$ python3 -q
>>> import numpy as np
>>> np.set_printoptions(suppress=True, linewidth=100)
>>> F = np.load("run1.npy")
>>> F
array([[  4.258,  -7.788,  -0.464],
       [ -7.626,  -1.844,  -8.89 ],
       [  2.428,  -5.421,   2.96 ],
       [ -8.663,   3.61 ,  -0.123],
       [ -3.943,  14.225,  -0.968],
       [ -5.034,   9.293,   3.016],
       [  0.77 ,  -5.46 ,  -7.   ],
       [-11.902,  18.345,  10.384],
       [  6.745,   5.24 ,   0.813],
       [-11.658,   6.523,  -7.745]])
>>> dist = np.linalg.norm(F[:, None] - F[None], axis=-1)
>>> dist[9].round(6).argsort(kind="stable")[:4]
array([9, 3, 1, 4])
>>> dist[9].round(3)
array([22.608,  9.358, 21.346,  8.692, 12.836, 12.936, 17.28 , 21.644, 20.336,  0.   ])
>>> Xs = F - F.mean(axis=0)
>>> V = np.linalg.svd(Xs)[2][:2]
>>> A2 = Xs - Xs @ V.T @ V
>>> np.linalg.norm(A2, axis=1).round(6).argmax()
np.int64(8)
>>> np.round(np.cov(Xs @ V.T, rowvar=False), 3) + 0
array([[105.187,   0.   ],
       [  0.   ,  38.868]])
>>> np.round(A2.std(axis=0), 3)
array([1.876, 1.791, 2.095])
>>> np.round((Xs @ V.T).std(axis=0), 3)
array([9.73 , 5.914])
>>> lab = F[:, 0] > np.median(F[:, 0])
>>> f = F[lab].mean(axis=0) - F[~lab].mean(axis=0)
>>> np.argsort(-np.abs(f).round(6), kind="stable")
array([0, 1, 2])
>>> (((F - F.mean(axis=0)) @ f > 0) == lab).mean()
np.float64(0.9)
>>> lab.astype(int)
array([1, 0, 1, 0, 1, 0, 1, 0, 1, 0])
>>> Xs = F - F.mean(axis=0)
>>> Uu, s, VT = np.linalg.svd(Xs, full_matrices=False)
>>> np.abs(Uu[:, 0]).argmax()
np.int64(7)
>>> np.round(VT[0] * np.sign(VT[0, np.abs(VT[0]).argmax()]), 3)
array([-0.462,  0.835,  0.299])
>>> np.round(Xs.mean(axis=0), 3) + 0
array([0., 0., 0.])
>>> np.abs(VT[0]).argmax()
np.int64(1)
>>> np.searchsorted(np.cumsum(s ** 2) / (s ** 2).sum(), 0.9) + 1
np.int64(2)
>>> (np.sign(Uu[:, 0]) == np.sign(Uu[0, 0])).astype(int)
array([1, 1, 1, 0, 0, 0, 1, 0, 1, 0])
>>> x0 = np.array([1, 2, 2])
>>> rhs = F @ x0
>>> rhs.round(3)
array([-12.246, -29.094,  -2.494,  -1.689,  22.571,  19.584, -24.15 ,  45.556,  18.851, -14.102])
>>> rng = np.random.default_rng(804)
>>> rhs = rhs + 0.3 * rng.normal(size=10)
>>> rhs.round(3)
array([-12.   , -29.34 ,  -1.77 ,  -1.311,  22.381,  19.682, -23.967,  45.741,  18.76 , -13.645])
>>> coef, *_ = np.linalg.lstsq(F, rhs)
>>> np.round(F.T @ (rhs - F @ coef), 3) + 0
array([0., 0., 0.])
>>> coef.round(3)
array([0.967, 1.976, 2.024])
>>> coef.round()
array([1., 2., 2.])
>>> round(np.linalg.norm(rhs - F @ coef), 3)
np.float64(0.92)
>>> K = np.loadtxt("dump.csv", delimiter=",")
>>> K.round(3)
array([[-16.166,  10.837,  -4.606],
       [ -9.756,  -7.029,  15.982],
       [ 18.702,  -6.196,  -3.44 ],
       [ 14.718, -11.729,   6.769],
       [ -5.301,  -9.625,  16.711],
       [-12.678,  12.488,  -9.128],
       [-18.394,   3.432,   7.062],
       [ 13.032, -12.386,   8.761],
       [  0.127,  11.681, -16.234],
       [-11.086,  -6.064,  15.502],
       [-14.601,  11.785,  -6.923],
       [ 18.561,  -4.139,  -6.193],
       [-17.283,   0.767,  10.035],
       [-12.626,  12.502,  -9.181],
       [-16.553,  -0.426,  11.216],
       [ 17.414,  -9.608,   2.105],
       [ -5.966,  -9.29 ,  16.676],
       [-16.654,  -0.274,  11.07 ],
       [-16.782,  10.308,  -3.48 ],
       [  1.211,  11.327, -16.439],
       [-18.697,   5.128,   4.912],
       [ 18.714,  -5.437,  -4.496]])
>>> np.round(K @ np.linalg.pinv(K) @ K, 3)
array([[-16.166,  10.837,  -4.606],
       [ -9.756,  -7.029,  15.982],
       [ 18.702,  -6.196,  -3.44 ],
       [ 14.718, -11.729,   6.769],
       [ -5.301,  -9.625,  16.711],
       [-12.678,  12.488,  -9.128],
       [-18.394,   3.432,   7.062],
       [ 13.032, -12.386,   8.761],
       [  0.127,  11.681, -16.234],
       [-11.086,  -6.064,  15.502],
       [-14.601,  11.785,  -6.923],
       [ 18.561,  -4.139,  -6.193],
       [-17.283,   0.767,  10.035],
       [-12.626,  12.502,  -9.181],
       [-16.553,  -0.426,  11.216],
       [ 17.414,  -9.608,   2.105],
       [ -5.966,  -9.29 ,  16.676],
       [-16.654,  -0.274,  11.07 ],
       [-16.782,  10.308,  -3.48 ],
       [  1.211,  11.327, -16.439],
       [-18.697,   5.128,   4.912],
       [ 18.714,  -5.437,  -4.496]])
>>> try:
...     np.linalg.inv(K)
... except np.linalg.LinAlgError as e:
...     print(e)
... 
Last 2 dimensions of the array must be square
>>> np.unique(K.round(6), axis=0).shape
(22, 3)
>>> np.allclose(K[:-1].T @ np.linalg.lstsq(K[:-1].T, K[-1])[0], K[-1])
True
